% python3 -q
>>> import numpy as np
>>> from numpy import linalg as LA
>>> np.set_printoptions(precision=2, suppress=True, linewidth=160, sign=" ")
>>> mat = np.array([[2, 3, 4], [5, 6, 7], [8, 9, 10], [11, 12, 13], [14, 15, 16]])
>>> mat
array([[  2,   3,   4],
       [  5,   6,   7],
       [  8,   9,  10],
       [ 11,  12,  13],
       [ 14,  15,  16]])
>>> # rows and columns are dependent
>>> mat @ LA.pinv(mat) @ mat
array([[  2.,   3.,   4.],
       [  5.,   6.,   7.],
       [  8.,   9.,  10.],
       [ 11.,  12.,  13.],
       [ 14.,  15.,  16.]])
>>> try:
...     LA.inv(mat)
... except LA.LinAlgError as e:
...     print("failed:", e)
... 
failed: Last 2 dimensions of the array must be square
>>> np.abs(np.diag(LA.qr(mat)[1])) > 1e-9
array([ True,  True, False])
>>> r0, g = mat[1], mat[4]
>>> r0 @ r0
np.int64(110)
>>> r0 @ g
np.int64(272)
>>> p = (r0 @ g) / (r0 @ r0) * r0
>>> p
array([ 12.36,  14.84,  17.31])
>>> np.round(LA.norm(r0 + g) ** 2 + LA.norm(r0 - g) ** 2, 2)
np.float64(1574.0)
>>> np.round((g - p) @ r0, 2)
np.float64(0.0)
>>> Uu, sigma, VT = LA.svd(mat)
>>> sigma.round(2) + 0
array([ 38.64,   1.34,   0.  ])
>>> np.argmax(sigma[:-1] / (sigma[1:] + 1e-6)) + 1
np.int64(2)
>>> other = Uu[:, :2] @ np.diag(sigma[:2]) @ VT[:2]
>>> other
array([[  2.,   3.,   4.],
       [  5.,   6.,   7.],
       [  8.,   9.,  10.],
       [ 11.,  12.,  13.],
       [ 14.,  15.,  16.]])
>>> LA.matrix_rank(mat, rtol=0.05)
np.int64(1)
>>> np.round(np.abs(mat - other).max(), 2)
np.float64(0.0)
>>> round(float(LA.norm(mat - other) / LA.norm(mat)), 2)
0.0
>>> Uu, sigma, VT = LA.svd(mat)
>>> V = VT[:(sigma > 1e-8).sum()]
>>> rng = np.random.default_rng(33649)
>>> x0 = mat[3] + -2 * mat[2] + rng.integers(2) * np.eye(3)[1]
>>> x0
array([-5., -5., -7.])
>>> np.round(LA.norm(x0 - V.T @ V @ x0), 2)
np.float64(0.82)
>>> other = mat / LA.norm(mat, axis=1, keepdims=True)
>>> C2 = other @ other.T
>>> (C2 - 2 * np.eye(5)).round(6).argmax(axis=1)
array([ 1,  2,  3,  4,  3])
>>> C2
array([[ 1.  ,  0.99,  0.98,  0.98,  0.98],
       [ 0.99,  1.  ,  1.  ,  1.  ,  1.  ],
       [ 0.98,  1.  ,  1.  ,  1.  ,  1.  ],
       [ 0.98,  1.  ,  1.  ,  1.  ,  1.  ],
       [ 0.98,  1.  ,  1.  ,  1.  ,  1.  ]])
>>> (np.abs(C2) > 0.9).astype(int)
array([[ 1,  1,  1,  1,  1],
       [ 1,  1,  1,  1,  1],
       [ 1,  1,  1,  1,  1],
       [ 1,  1,  1,  1,  1],
       [ 1,  1,  1,  1,  1]])
>>> arr = np.loadtxt("run8.csv", delimiter=",")
>>> arr
array([[ 1.,  2.,  2.],
       [ 5.,  4.,  0.],
       [ 0.,  0.,  3.]])
>>> idx = rng.permutation(3)
>>> other = arr[:, idx] * rng.choice([-1, 1], 3)
>>> other
array([[-2.,  1.,  2.],
       [-4.,  5.,  0.],
       [-0.,  0.,  3.]])
>>> Uu, _, VT = LA.svd(arr.T @ other)
>>> np.round(LA.lstsq(arr, other)[0], 2) + 0
array([[ 0.,  1.,  0.],
       [-1.,  0.,  0.],
       [ 0.,  0.,  1.]])
>>> np.round(Uu @ VT, 2) + 0
array([[ 0.,  1.,  0.],
       [-1.,  0.,  0.],
       [ 0.,  0.,  1.]])
>>> x0 = np.array([3, 9, 2])
>>> y = other @ x0
>>> beta, lr = np.zeros(3), 1 / LA.norm(other, 2) ** 2
>>> for i in range(30):
...     beta -= lr * other.T @ (other @ beta - y)
...     if i % 5 == 0: print(i, round(LA.norm(other @ beta - y), 2))
... 
0 6.16
5 5.77
10 5.42
15 5.1
20 4.8
25 4.51
>>> beta
array([-1.34,  5.31,  1.2 ])
>>> round(float(LA.cond(other)), 2)
9.06
>>> M = np.loadtxt("data.csv", delimiter=",")
>>> M
array([[ 0.4 ,  0.43, -0.26, -0.77],
       [ 0.43,  0.7 ,  0.18,  0.55],
       [-0.26,  0.18,  0.89, -0.33],
       [-0.77,  0.55, -0.33,  0.01]])
>>> # symmetric
>>> x0 = np.array([1, 0, -2, 3])
>>> 4 - LA.matrix_rank(M - np.eye(4), tol=1e-8)
np.int64(3)
>>> np.abs(LA.eigvals(M))
array([ 1.,  1.,  1.,  1.])
>>> np.round(LA.det(M), 2)
np.float64(-1.0)
>>> np.round(M.T @ (M @ x0), 2) + 0
array([ 1.,  0., -2.,  3.])
>>> LA.inv(M)
array([[ 0.4 ,  0.43, -0.26, -0.77],
       [ 0.43,  0.7 ,  0.18,  0.55],
       [-0.26,  0.18,  0.89, -0.33],
       [-0.77,  0.55, -0.33,  0.01]])
